% ipython --no-banner

In [1]: import numpy as np

In [2]: np.set_printoptions(suppress=True, linewidth=140)

In [3]: rnd = lambda a: np.round(a, 2) + 0

In [4]: arr = np.array([[3, 0, 0, 0],
   ...:     [1, 3, 0, 2],
   ...:     [2, 0, 1, 1],
   ...:     [3, 1, 1, 0],
   ...:     [0, 1, 2, 1],
   ...:     [3, 0, 2, 3],
   ...:     [0, 3, 0, 1]])

In [5]: arr
Out[5]: 
array([[3, 0, 0, 0],
       [1, 3, 0, 2],
       [2, 0, 1, 1],
       [3, 1, 1, 0],
       [0, 1, 2, 1],
       [3, 0, 2, 3],
       [0, 3, 0, 1]])

In [6]: rng = np.random.default_rng(49918)

In [7]: lab = rng.permutation(4)

In [8]: A2 = arr[:, lab] * rng.choice([-1, 1], 4)

In [9]: A2
Out[9]: 
array([[ 0,  0, -3,  0],
       [-2,  0, -1,  3],
       [-1,  1, -2,  0],
       [ 0,  1, -3,  1],
       [-1,  2,  0,  1],
       [-3,  2, -3,  0],
       [-1,  0,  0,  3]])

In [10]: Uu, _, VT = np.linalg.svd(arr.T @ A2)

In [11]: print(lab)
[3 2 0 1]

In [12]: x0 = np.array([4, 9, 7, 1])

In [13]: target = A2 @ x0

In [14]: print(rnd(np.linalg.pinv(A2) @ A2))
[[1. 0. 0. 0.]
 [0. 1. 0. 0.]
 [0. 0. 1. 0.]
 [0. 0. 0. 1.]]

In [15]: try:
    ...:     np.linalg.solve(A2, target)
    ...: except np.linalg.LinAlgError as e:
    ...:     print(e)
    ...: 
Last 2 dimensions of the array must be square

In [16]: rnd(np.linalg.lstsq(A2, target)[0])
Out[16]: array([4., 9., 7., 1.])

In [17]: target = target + 0.02 * rng.normal(size=7)

In [18]: rnd(target)
Out[18]: array([-21.  , -12.01,  -9.01, -11.02,  14.99, -15.02,  -1.  ])

In [19]: b, *_ = np.linalg.lstsq(A2, target)

In [20]: rnd(b)
Out[20]: array([4., 9., 7., 1.])

In [21]: print(b.round())
[4. 9. 7. 1.]

In [22]: rnd(np.linalg.norm(arr[2], 1)), rnd(np.linalg.norm(arr[2], np.inf))
Out[22]: (np.float64(4.0), np.float64(2.0))

In [23]: rnd(np.linalg.norm(arr, 2))
Out[23]: np.float64(6.99)

In [24]: arr[2] @ arr[0]
Out[24]: np.int64(6)

In [25]: rnd(np.linalg.norm(arr[2] - arr[0]))
Out[25]: np.float64(1.73)

In [26]: print(rnd(np.linalg.norm(arr, "nuc")))
15.71

In [27]: print(rnd(np.linalg.norm(arr, 1)), rnd(np.linalg.norm(arr, np.inf)))
12.0 8.0

In [28]: np.linalg.norm(arr, axis=1).argmax()
Out[28]: np.int64(5)
